$ python3 -q
>>> import numpy as np
>>> np.set_printoptions(precision=3, suppress=True, linewidth=140, sign=" ")
>>> K = np.load("sample11.npy")
>>> K
array([[ 0.5  ,  0.   ,  0.   ,  0.   ,  0.5  ,  0.   ],
       [ 0.   ,  0.25 ,  0.25 ,  0.25 ,  0.   ,  0.25 ],
       [ 0.333,  0.   ,  0.667,  0.   ,  0.   ,  0.   ],
       [ 0.25 ,  0.25 ,  0.25 ,  0.25 ,  0.   ,  0.   ],
       [ 0.   ,  0.   ,  0.   ,  0.25 ,  0.5  ,  0.25 ],
       [ 0.   ,  0.   ,  0.5  ,  0.   ,  0.   ,  0.5  ]])
>>> x = np.array([-7, -3, -9, -3, 8, 9])
>>> a = np.maximum(K @ x, 0)
>>> K * (a > 1e-9)[:, None]
array([[ 0.5 ,  0.  ,  0.  ,  0.  ,  0.5 ,  0.  ],
       [ 0.  ,  0.  ,  0.  ,  0.  ,  0.  ,  0.  ],
       [ 0.  ,  0.  ,  0.  ,  0.  ,  0.  ,  0.  ],
       [ 0.  ,  0.  ,  0.  ,  0.  ,  0.  ,  0.  ],
       [ 0.  ,  0.  ,  0.  ,  0.25,  0.5 ,  0.25],
       [ 0.  ,  0.  ,  0.  ,  0.  ,  0.  ,  0.  ]])
>>> np.maximum(K @ x, 0) - np.maximum(-K @ x, 0)
array([ 0.5  , -1.5  , -8.334, -5.5  ,  5.5  ,  0.   ])
>>> np.linalg.matrix_power(K, 2)
array([[ 0.25 ,  0.   ,  0.   ,  0.125,  0.5  ,  0.125],
       [ 0.146,  0.125,  0.417,  0.125,  0.   ,  0.188],
       [ 0.389,  0.   ,  0.445,  0.   ,  0.167,  0.   ],
       [ 0.271,  0.125,  0.292,  0.125,  0.125,  0.062],
       [ 0.062,  0.062,  0.188,  0.188,  0.25 ,  0.25 ],
       [ 0.167,  0.   ,  0.584,  0.   ,  0.   ,  0.25 ]])
>>> np.linalg.matrix_power(K, 100)
array([[ 0.234,  0.029,  0.285,  0.088,  0.234,  0.131],
       [ 0.234,  0.029,  0.285,  0.088,  0.234,  0.131],
       [ 0.234,  0.029,  0.285,  0.088,  0.234,  0.131],
       [ 0.234,  0.029,  0.285,  0.088,  0.234,  0.131],
       [ 0.234,  0.029,  0.285,  0.088,  0.234,  0.131],
       [ 0.234,  0.029,  0.285,  0.088,  0.234,  0.131]])
>>> p = np.eye(6)[1]
>>> for _ in range(6):
...     p = p @ K
...     print(p.round(3))
... 
[ 0.    0.25  0.25  0.25  0.    0.25]
[ 0.146  0.125  0.417  0.125  0.     0.188]
[ 0.243  0.062  0.434  0.062  0.073  0.125]
[ 0.282  0.031  0.383  0.049  0.158  0.096]
[ 0.281  0.02   0.324  0.06   0.22   0.095]
[ 0.263  0.02   0.284  0.075  0.25   0.108]
